>>> import numpy as np
>>> import numpy.linalg as la
>>> np.set_printoptions(precision=1, suppress=True, linewidth=200)
>>> E = np.vander(np.arange(3) - 2, 3, increasing=True)
>>> E
array([[ 1, -2,  4],
       [ 1, -1,  1],
       [ 1,  0,  0]])
>>> f = np.array([6, 5, 0])
>>> np.polyval(f, E[2])
array([11,  0,  0])
>>> np.correlate(E[2], E[1], "full")
array([ 1, -1,  1,  0,  0])
>>> np.convolve(E[2], f)
array([6, 5, 0, 0, 0])
>>> np.array([np.convolve(row, f, "same") for row in E])
array([[-7, 14, 20],
       [-1,  1,  5],
       [ 5,  0,  0]])
>>> proj = np.triu(np.array([[3, -5, -1], [2, 4, 1], [-5, 0, 5]]), 1) + np.eye(3)
>>> other = proj @ E @ la.inv(proj)
>>> np.round(np.poly(other), 1) + 0
array([ 1.,  0., -3., -2.])
>>> proj @ E - E @ proj
array([[-6., 10., -2.],
       [ 1.,  5.,  2.],
       [ 0.,  5.,  1.]])
>>> round(float(la.det(other)), 1)
2.0
>>> rng = np.random.default_rng(44)
>>> th = rng.uniform(0, 2 * np.pi, 20)
>>> O, _ = la.qr(np.array([[-0.5, -0.2], [0.7, 0.5], [-0.5, -1.0]]))
>>> feats = 20 * np.c_[np.cos(th), np.sin(th)] @ O.T
>>> feats
array([[ -0.9,   6.2, -19. ],
       [  9.6,  -6.3, -16.4],
       [ 13.4, -14.8,  -1.1],
       [-11.6,  14.9,  -6.6],
       [  2.5,   2.6, -19.7],
       [-13.4,  13.1,   6.9],
       [  2.6,   2.5, -19.7],
       [ 13. , -12.1,  -9.1],
       [ -3.8,  -1.2,  19.6],
       [  1.4,  -6.7,  18.8],
       [-12.2,  15.1,  -4.9],
       [ 13.3, -14.9,  -0.4],
       [-12.7,  15.1,  -3.1],
       [-13. ,  15.1,  -1.5],
       [ -6.7,   2.4,  18.7],
       [ -8.9,  13.3, -12. ],
       [-11.6,   9.5,  13.2],
       [-13.5,  14.7,   1.7],
       [  8.6, -13.1,  12.5],
       [  5.3,  -0.7, -19.3]])
>>> # looks like rank 2
>>> la.lstsq(feats[:-1].T, feats[-1])[2]
np.int32(2)
>>> round(float(np.trace(la.pinv(feats) @ feats)), 1)
2.0
